$ python3 -q
>>> import numpy as np
>>> import numpy.linalg as la
>>> np.set_printoptions(precision=3, suppress=True, linewidth=120)
>>> W0 = np.load("out17.npy")
>>> W0
array([[ 3.07 ,  0.471, -2.866, -1.406, -1.819],
       [-9.747, -2.09 ,  8.492,  4.93 ,  4.41 ],
       [ 5.965,  1.103, -5.36 , -2.592, -3.132],
       [-9.308, -2.576,  7.563,  7.262,  2.707],
       [-5.631, -1.787,  4.157,  6.523,  0.802],
       [-2.841, -0.529,  1.751,  3.775,  0.498],
       [ 3.125, -0.411, -3.051, -0.397, -3.254],
       [-7.168, -2.055,  5.411,  7.377,  1.444],
       [-1.752,  0.067,  1.164,  2.179,  0.876],
       [-5.687, -1.629,  3.998,  6.735,  0.807],
       [ 9.243,  2.717, -6.76 , -9.751, -1.554],
       [ 4.036,  1.186, -2.79 , -4.566, -0.503],
       [-6.71 , -1.697,  5.234,  6.075,  1.922]])
>>> D = la.norm(W0[:, None] - W0[None], axis=-1)
>>> np.unravel_index(D.round(6).argmax(), D.shape)
(np.int64(3), np.int64(10))
>>> la.matrix_rank(D ** 2)
np.int64(7)
>>> print(np.flatnonzero(D[1] < D.mean() / 2))
[ 1  3 12]
>>> (D + 1e9 * np.eye(13)).round(6).argmin(axis=1)
array([ 6,  3,  0,  1,  9,  8,  0, 12,  5,  4,  2,  0,  7])
>>> D[1]
array([19.462,  0.   , 23.715,  3.103,  7.168, 10.593, 19.72 ,  5.561, 11.93 ,  7.289, 29.453, 21.031,  5.243])
>>> D.shape
(13, 13)
>>> cov = np.cov(W0, rowvar=False)
>>> np.median(W0, axis=0)
array([-2.841, -0.529,  1.751,  3.775,  0.802])
